In [1]: import numpy as np

In [2]: np.set_printoptions(precision=3, suppress=True, linewidth=140, floatmode="fixed")

In [3]: feats = np.load("case6.npy")

In [4]: feats
Out[4]: 
array([[ 0.900, -2.000,  4.200,  0.200,  1.600, -0.800],
       [-1.000,  0.200, -5.100, -0.100,  0.000,  0.400],
       [-0.200, -0.800, -3.900,  0.200, -1.900,  0.600],
       [ 0.100,  2.000,  1.500, -1.100, -2.400, -0.600],
       [-1.200,  0.900,  3.600,  0.700,  1.000, -1.500],
       [ 1.100, -1.200,  3.900,  1.700, -1.400,  0.700]])

In [5]: round(np.log10(np.linalg.cond(feats)))
Out[5]: 3

In [6]: [round(float(x), 3) for x in np.linalg.svd(feats, compute_uv=False)[:3]]
Out[6]: [9.691, 4.036, 3.713]

In [7]: np.abs(np.linalg.svd(feats)[2][-1])
Out[7]: array([0.651, 0.238, 0.173, 0.424, 0.059, 0.554])

In [8]: np.linalg.matrix_rank(feats, rtol=0.1)
Out[8]: np.int64(5)

In [9]: np.argsort(-np.linalg.norm(feats, axis=0).round(6), kind="stable")[:3]
Out[9]: array([2, 4, 1])

In [10]: Y = np.linalg.inv(feats)

In [11]: np.round(np.linalg.det(feats) * np.linalg.det(Y), 3)
Out[11]: np.float64(1.0)

In [12]: np.round(np.linalg.inv(Y), 3) + 0
Out[12]: 
array([[ 0.900, -2.000,  4.200,  0.200,  1.600, -0.800],
       [-1.000,  0.200, -5.100, -0.100,  0.000,  0.400],
       [-0.200, -0.800, -3.900,  0.200, -1.900,  0.600],
       [ 0.100,  2.000,  1.500, -1.100, -2.400, -0.600],
       [-1.200,  0.900,  3.600,  0.700,  1.000, -1.500],
       [ 1.100, -1.200,  3.900,  1.700, -1.400,  0.700]])

In [13]: np.allclose(Y, feats.T)
Out[13]: False

In [14]: round(np.linalg.cond(feats), 3)
Out[14]: np.float64(507.651)

In [15]: np.round(feats @ Y, 3) + 0
Out[15]: 
array([[1.000, 0.000, 0.000, 0.000, 0.000, 0.000],
       [0.000, 1.000, 0.000, 0.000, 0.000, 0.000],
       [0.000, 0.000, 1.000, 0.000, 0.000, 0.000],
       [0.000, 0.000, 0.000, 1.000, 0.000, 0.000],
       [0.000, 0.000, 0.000, 0.000, 1.000, 0.000],
       [0.000, 0.000, 0.000, 0.000, 0.000, 1.000]])

In [16]: vec = np.array([-3, -1, 3, 5, -2, 1])

In [17]: h = np.maximum(feats @ vec, 0)

In [18]: feats.T @ h
Out[18]: array([ 15.660, -29.770, 171.570,  46.960,  -4.660, -12.790])

In [19]: np.flatnonzero(h > 1e-9)
Out[19]: array([0, 3, 4, 5])

In [20]: h
Out[20]: array([ 8.900,  0.000,  0.000,  0.900, 13.500, 21.600])

In [21]: np.tanh(feats @ vec)
Out[21]: array([ 1.000, -1.000, -1.000,  0.716,  1.000,  1.000])

In [22]: left, s, Vh = np.linalg.svd(feats)

In [23]: s
Out[23]: array([9.691, 4.036, 3.713, 1.817, 1.120, 0.019])

In [24]: Y = left[:, :5] @ np.diag(s[:5]) @ Vh[:5]

In [25]: round(np.linalg.norm(feats - Y, 2), 3), round(float(s[5]), 3)
Out[25]: (np.float64(0.019), 0.019)

In [26]: Y = feats / np.linalg.norm(feats, axis=1, keepdims=True)

In [27]: G = Y @ Y.T

In [28]: (np.abs(G) > 0.9).astype(int)
Out[28]: 
array([[1, 0, 0, 0, 0, 0],
       [0, 1, 0, 0, 0, 0],
       [0, 0, 1, 0, 0, 0],
       [0, 0, 0, 1, 0, 0],
       [0, 0, 0, 0, 1, 0],
       [0, 0, 0, 0, 0, 1]])

In [29]: (G - 2 * np.eye(6)).round(6).argmax(axis=1)
Out[29]: array([5, 2, 1, 4, 0, 0])

In [30]: np.round(np.degrees(np.arccos(np.clip(G[5, 3], -1, 1))), 3)
Out[30]: np.float64(74.885)

In [31]: W0 = np.load("out0.npy")

In [32]: W0
Out[32]: 
array([[ 0, -3,  0,  0,  0,  0],
       [-2, -1,  0,  0,  0,  0],
       [ 3,  2,  0,  0,  0,  0],
       [ 0,  0,  0, -3,  0,  0],
       [ 0,  0, -2, -1,  0,  0],
       [ 0,  0,  3,  2,  0,  0],
       [ 0,  0,  0,  0,  0, -3],
       [ 0,  0,  0,  0, -2, -1],
       [ 0,  0,  0,  0,  3,  2]])

In [33]: W0.mean(axis=0)
Out[33]: array([ 0.111, -0.222,  0.111, -0.222,  0.111, -0.222])

In [34]: W0.sum(axis=0)
Out[34]: array([ 1, -2,  1, -2,  1, -2])

In [35]: np.linalg.svd(W0, compute_uv=False)
Out[35]: array([4.638, 4.638, 4.638, 2.342, 2.342, 2.342])

In [36]: np.diff(W0, axis=0)
Out[36]: 
array([[-2,  2,  0,  0,  0,  0],
       [ 5,  3,  0,  0,  0,  0],
       [-3, -2,  0, -3,  0,  0],
       [ 0,  0, -2,  2,  0,  0],
       [ 0,  0,  5,  3,  0,  0],
       [ 0,  0, -3, -2,  0, -3],
       [ 0,  0,  0,  0, -2,  2],
       [ 0,  0,  0,  0,  5,  3]])

In [37]: W0.shape
Out[37]: (9, 6)

In [38]: Y = W0 / np.sqrt((W0 ** 2).mean(axis=1, keepdims=True))

In [39]: np.linalg.matrix_rank(Y) == np.linalg.matrix_rank(W0)
Out[39]: np.True_

In [40]: np.linalg.norm(Y, axis=1)
Out[40]: array([2.449, 2.449, 2.449, 2.449, 2.449, 2.449, 2.449, 2.449, 2.449])

In [41]: Y[7]
Out[41]: array([ 0.000,  0.000,  0.000,  0.000, -2.191, -1.095])

In [42]: W0 - W0.mean(axis=1, keepdims=True)
Out[42]: 
array([[ 0.500, -2.500,  0.500,  0.500,  0.500,  0.500],
       [-1.500, -0.500,  0.500,  0.500,  0.500,  0.500],
       [ 2.167,  1.167, -0.833, -0.833, -0.833, -0.833],
       [ 0.500,  0.500,  0.500, -2.500,  0.500,  0.500],
       [ 0.500,  0.500, -1.500, -0.500,  0.500,  0.500],
       [-0.833, -0.833,  2.167,  1.167, -0.833, -0.833],
       [ 0.500,  0.500,  0.500,  0.500,  0.500, -2.500],
       [ 0.500,  0.500,  0.500,  0.500, -1.500, -0.500],
       [-0.833, -0.833, -0.833, -0.833,  2.167,  1.167]])

In [43]: W1 = np.array([[2, 2, 2, 2],
    ...:     [2, -2, -2, 0],
    ...:     [-1, 1, 1, -1],
    ...:     [-1, -2, -1, -2],
    ...:     [1, 0, 2, 0],
    ...:     [-1, 1, -2, 2]])

In [44]: coef = np.array([3, 2, 1, 2])

In [45]: H = np.maximum(W0 @ W1 + coef, 0)

In [46]: H
Out[46]: 
array([[ 0,  8,  7,  2],
       [ 0,  0,  0,  0],
       [13,  4,  3,  8],
       [ 6,  8,  4,  8],
       [ 6,  2,  0,  6],
       [ 0,  1,  2,  0],
       [ 6,  0,  7,  0],
       [ 2,  1,  0,  0],
       [ 4,  4,  3,  6]])

In [47]: Z = np.array([[1, 9], [2, 0], [7, 7], [1, 9]])

In [48]: W1 @ Z
Out[48]: 
array([[ 22,  50],
       [-16,   4],
       [  7, -11],
       [-14, -34],
       [ 15,  23],
       [-11,  -5]])

In [49]: H @ Z
Out[49]: 
array([[ 67,  67],
       [  0,   0],
       [ 50, 210],
       [ 58, 154],
       [ 16, 108],
       [ 16,  14],
       [ 55, 103],
       [  4,  18],
       [ 39, 111]])

In [50]: round(float(np.linalg.norm(W0[8] - W0[3])), 3)
Out[50]: 4.69

In [51]: round(np.linalg.norm(W0) ** 2 / np.linalg.norm(W0, 2) ** 2, 3)
Out[51]: np.float64(3.765)

In [52]: np.linalg.norm(W0, axis=1)
Out[52]: array([3.000, 2.236, 3.606, 3.000, 2.236, 3.606, 3.000, 2.236, 3.606])

In [53]: round(float(np.linalg.norm(W0[8], 1)), 3), np.round(np.linalg.norm(W0[8], np.inf), 3)
Out[53]: (5.0, np.float64(3.0))

In [54]: round(np.linalg.norm(W0, 1), 3), round(np.linalg.norm(W0, np.inf), 3)
Out[54]: (np.float64(6.0), np.float64(5.0))

In [55]: W0[8] @ W0[3]
Out[55]: np.int64(0)

In [56]: M = np.loadtxt("a.csv", delimiter=",")

In [57]: M
Out[57]: 
array([[ 1.000,  0.000,  0.000,  0.000,  0.000,  0.000,  0.000],
       [ 0.000,  1.000,  0.000,  0.000,  0.000,  0.000,  0.000],
       [ 0.000,  0.000,  1.000,  0.000,  0.000,  0.000,  0.000],
       [ 0.000,  0.000,  0.000, -0.500,  0.000,  0.000, -0.866],
       [ 0.000,  0.000,  0.000,  0.000,  1.000,  0.000,  0.000],
       [ 0.000,  0.000,  0.000,  0.000,  0.000,  1.000,  0.000],
       [ 0.000,  0.000,  0.000,  0.866,  0.000,  0.000, -0.500]])

In [58]: vec = np.array([9, 7, 6, 6, 2, 9, 3])

In [59]: h = np.maximum(M @ vec, 0)

In [60]: np.maximum(M @ (3 * vec), 0)
Out[60]: array([27.000, 21.000, 18.000,  0.000,  6.000, 27.000, 11.088])

In [61]: np.flatnonzero(h > 1e-9)
Out[61]: array([0, 1, 2, 4, 5, 6])

In [62]: np.maximum(M @ vec, 0) - np.maximum(-M @ vec, 0)
Out[62]: array([ 9.000,  7.000,  6.000, -5.598,  2.000,  9.000,  3.696])

In [63]: h
Out[63]: array([9.000, 7.000, 6.000, 0.000, 2.000, 9.000, 3.696])

In [64]: O, R = np.linalg.qr(M)

In [65]: R.round(3) + 0
Out[65]: 
array([[ 1.000,  0.000,  0.000,  0.000,  0.000,  0.000,  0.000],
       [ 0.000,  1.000,  0.000,  0.000,  0.000,  0.000,  0.000],
       [ 0.000,  0.000,  1.000,  0.000,  0.000,  0.000,  0.000],
       [ 0.000,  0.000,  0.000,  1.000,  0.000,  0.000,  0.000],
       [ 0.000,  0.000,  0.000,  0.000,  1.000,  0.000,  0.000],
       [ 0.000,  0.000,  0.000,  0.000,  0.000,  1.000,  0.000],
       [ 0.000,  0.000,  0.000,  0.000,  0.000,  0.000, -1.000]])

In [66]: np.abs(np.diag(R))
Out[66]: array([1.000, 1.000, 1.000, 1.000, 1.000, 1.000, 1.000])

In [67]: abs(R[0, 0]), round(float(np.linalg.norm(M[:, 0])), 3)
Out[67]: (np.float64(1.0), 1.0)

In [68]: np.round(O.T @ O, 3) + 0
Out[68]: 
array([[1.000, 0.000, 0.000, 0.000, 0.000, 0.000, 0.000],
       [0.000, 1.000, 0.000, 0.000, 0.000, 0.000, 0.000],
       [0.000, 0.000, 1.000, 0.000, 0.000, 0.000, 0.000],
       [0.000, 0.000, 0.000, 1.000, 0.000, 0.000, 0.000],
       [0.000, 0.000, 0.000, 0.000, 1.000, 0.000, 0.000],
       [0.000, 0.000, 0.000, 0.000, 0.000, 1.000, 0.000],
       [0.000, 0.000, 0.000, 0.000, 0.000, 0.000, 1.000]])

In [69]: O @ R
Out[69]: 
array([[ 1.000,  0.000,  0.000,  0.000,  0.000,  0.000,  0.000],
       [ 0.000,  1.000,  0.000,  0.000,  0.000,  0.000,  0.000],
       [ 0.000,  0.000,  1.000,  0.000,  0.000,  0.000,  0.000],
       [ 0.000,  0.000,  0.000, -0.500,  0.000,  0.000, -0.866],
       [ 0.000,  0.000,  0.000,  0.000,  1.000,  0.000,  0.000],
       [ 0.000,  0.000,  0.000,  0.000,  0.000,  1.000,  0.000],
       [ 0.000,  0.000,  0.000,  0.866,  0.000,  0.000, -0.500]])

In [70]: vec = np.array([0, 1, 1, 0, 1, 3, 0])

In [71]: 7 - np.linalg.matrix_rank(M - np.eye(7), tol=1e-8)
Out[71]: np.int64(5)

In [72]: np.abs(np.linalg.eigvals(M))
Out[72]: array([1.000, 1.000, 1.000, 1.000, 1.000, 1.000, 1.000])

In [73]: [p for p in range(1, 25) if np.allclose(np.linalg.matrix_power(M, p), np.eye(7))]
Out[73]: [3, 6, 9, 12, 15, 18, 21, 24]

In [74]: np.linalg.inv(M)
Out[74]: 
array([[ 1.000,  0.000,  0.000,  0.000,  0.000,  0.000,  0.000],
       [ 0.000,  1.000,  0.000,  0.000,  0.000,  0.000,  0.000],
       [ 0.000,  0.000,  1.000,  0.000,  0.000,  0.000,  0.000],
       [ 0.000,  0.000,  0.000, -0.500,  0.000,  0.000,  0.866],
       [ 0.000,  0.000,  0.000,  0.000,  1.000,  0.000,  0.000],
       [ 0.000,  0.000,  0.000,  0.000,  0.000,  1.000,  0.000],
       [-0.000, -0.000, -0.000, -0.866, -0.000, -0.000, -0.500]])

In [75]: M @ M
Out[75]: 
array([[ 1.000,  0.000,  0.000,  0.000,  0.000,  0.000,  0.000],
       [ 0.000,  1.000,  0.000,  0.000,  0.000,  0.000,  0.000],
       [ 0.000,  0.000,  1.000,  0.000,  0.000,  0.000,  0.000],
       [ 0.000,  0.000,  0.000, -0.500,  0.000,  0.000,  0.866],
       [ 0.000,  0.000,  0.000,  0.000,  1.000,  0.000,  0.000],
       [ 0.000,  0.000,  0.000,  0.000,  0.000,  1.000,  0.000],
       [ 0.000,  0.000,  0.000, -0.866,  0.000,  0.000, -0.500]])

In [76]: round(float(np.linalg.det(M)), 3)
Out[76]: 1.0

In [77]: (M != 0).astype(int)
Out[77]: 
array([[1, 0, 0, 0, 0, 0, 0],
       [0, 1, 0, 0, 0, 0, 0],
       [0, 0, 1, 0, 0, 0, 0],
       [0, 0, 0, 1, 0, 0, 1],
       [0, 0, 0, 0, 1, 0, 0],
       [0, 0, 0, 0, 0, 1, 0],
       [0, 0, 0, 1, 0, 0, 1]])

In [78]: np.flatnonzero(np.linalg.matrix_power((M != 0) + (M.T != 0) + np.eye(7), 7)[3])
Out[78]: array([3, 6])

In [79]: np.sort(np.linalg.eigvals(M).real)
Out[79]: array([-0.500, -0.500,  1.000,  1.000,  1.000,  1.000,  1.000])

In [80]: E = np.load("block6.npy")

In [81]: E
Out[81]: 
array([[-2,  0,  0,  2,  0,  0],
       [ 6, -6,  0, -6,  6,  0],
       [ 0,  0,  0,  0,  0,  0],
       [ 1,  0,  0,  3,  0,  0],
       [-3,  3,  0, -9,  9,  0],
       [ 0,  0,  0,  0,  0,  0]])

In [82]: # rank 4

In [83]: left, s, Vh = np.linalg.svd(E)

In [84]: evecs = Vh[:(s > 1e-8).sum()]

In [85]: rng = np.random.default_rng(443)

In [86]: vec = E[0] + 3 * E[3] + rng.integers(2) * np.eye(6)[4]

In [87]: vec
Out[87]: array([ 1.000,  0.000,  0.000, 11.000,  0.000,  0.000])

In [88]: np.round(np.diag(evecs.T @ evecs), 3) + 0
Out[88]: array([1.000, 1.000, 0.000, 1.000, 1.000, 0.000])

In [89]: np.round(evecs.T @ evecs, 3) + 0
Out[89]: 
array([[1.000, 0.000, 0.000, 0.000, 0.000, 0.000],
       [0.000, 1.000, 0.000, 0.000, 0.000, 0.000],
       [0.000, 0.000, 0.000, 0.000, 0.000, 0.000],
       [0.000, 0.000, 0.000, 1.000, 0.000, 0.000],
       [0.000, 0.000, 0.000, 0.000, 1.000, 0.000],
       [0.000, 0.000, 0.000, 0.000, 0.000, 0.000]])

In [90]: np.linalg.matrix_rank(np.vstack([E, vec]))
Out[90]: np.int64(4)

In [91]: lab = rng.permutation(6)

In [92]: lab
Out[92]: array([3, 1, 4, 2, 0, 5])

In [93]: Y = E[lab][:, lab]

In [94]: round(np.linalg.det(Y), 3), round(np.linalg.det(E[lab]), 3)
Out[94]: (np.float64(0.0), np.float64(0.0))

In [95]: Y
Out[95]: 
array([[ 3,  0,  0,  0,  1,  0],
       [-6, -6,  6,  0,  6,  0],
       [-9,  3,  9,  0, -3,  0],
       [ 0,  0,  0,  0,  0,  0],
       [ 2,  0,  0,  0, -2,  0],
       [ 0,  0,  0,  0,  0,  0]])

In [96]: A = np.array([[1, 1, -1, -1, 1, 1, -1, -1],
    ...:     [1, 1, 1, 1, -1, -1, -1, -1],
    ...:     [1, 1, 1, 1, 1, 1, 1, 1],
    ...:     [1, 1, -1, -1, -1, -1, 1, 1],
    ...:     [1, -1, -1, 1, -1, 1, 1, -1],
    ...:     [1, -1, 1, -1, -1, 1, -1, 1],
    ...:     [1, -1, 1, -1, 1, -1, 1, -1],
    ...:     [1, -1, -1, 1, 1, -1, -1, 1]])

In [97]: A
Out[97]: 
array([[ 1,  1, -1, -1,  1,  1, -1, -1],
       [ 1,  1,  1,  1, -1, -1, -1, -1],
       [ 1,  1,  1,  1,  1,  1,  1,  1],
       [ 1,  1, -1, -1, -1, -1,  1,  1],
       [ 1, -1, -1,  1, -1,  1,  1, -1],
       [ 1, -1,  1, -1, -1,  1, -1,  1],
       [ 1, -1,  1, -1,  1, -1,  1, -1],
       [ 1, -1, -1,  1,  1, -1, -1,  1]])

In [98]: A[:, 6] @ A[:, 4]
Out[98]: np.int64(0)

In [99]: np.linalg.svd(A, compute_uv=False)
Out[99]: array([2.828, 2.828, 2.828, 2.828, 2.828, 2.828, 2.828, 2.828])
